>>> import numpy as np
>>> np.set_printoptions(suppress=True, linewidth=160)
>>> J = np.load("sample5.npy")
>>> J
array([[1, 0, 0],
       [1, 1, 0],
       [1, 2, 1]])
>>> evals, evecs = np.linalg.eig(J)
>>> np.round(np.sort(np.linalg.eigvals(J @ J)), 1)
array([1., 1., 1.])
>>> J @ evecs[:, 0] - evals[0] * evecs[:, 0]
array([0., 0., 0.])
>>> evals
array([1., 1., 1.])
>>> round(float(np.linalg.norm(J) ** 2 / np.linalg.norm(J, 2) ** 2), 1)
1.1
>>> np.linalg.norm(J, axis=1).argmax()
np.int64(2)
>>> round(float(np.linalg.norm(J, 1)), 1), round(float(np.linalg.norm(J, np.inf)), 1)
(3.0, 4.0)
>>> np.round(np.linalg.norm(J, axis=0), 1)
array([1.7, 2.2, 1. ])
>>> np.round(np.linalg.norm(J, axis=1), 1)
array([1. , 1.4, 2.4])
>>> out = np.array([[4, -4], [-2, -2], [-2, -4]])
>>> out @ J
Traceback (most recent call last):
  File "<python-input-14>", line 1, in <module>
    out @ J
    ~~~~^~~
ValueError: matmul: Input operand 1 has a mismatch in its core dimension 0, with gufunc signature (n?,k),(k,m?)->(n?,m?) (size 3 is different from 2)
>>> np.einsum("ik,kj->ij", J, out)
array([[  4,  -4],
       [  2,  -6],
       [ -2, -12]])
>>> np.linalg.matrix_rank(np.vstack([J, out.T]))
np.int64(3)
>>> np.einsum("ij,ij->i", J, J)
array([1, 2, 6])
>>> O, Rm = np.linalg.qr(J)
>>> Rm.round(1)
array([[-1.7, -1.7, -0.6],
       [ 0. , -1.4, -0.7],
       [ 0. ,  0. ,  0.4]])
>>> np.round(O.T @ O, 1) + 0
array([[1., 0., 0.],
       [0., 1., 0.],
       [0., 0., 1.]])
>>> round(float(abs(Rm[0, 0])), 1), np.round(np.linalg.norm(J[:, 0]), 1)
(1.7, np.float64(1.7))
>>> O.shape, Rm.shape
((3, 3), (3, 3))
>>> O.round(1) + 0
array([[-0.6,  0.7,  0.4],
       [-0.6,  0. , -0.8],
       [-0.6, -0.7,  0.4]])
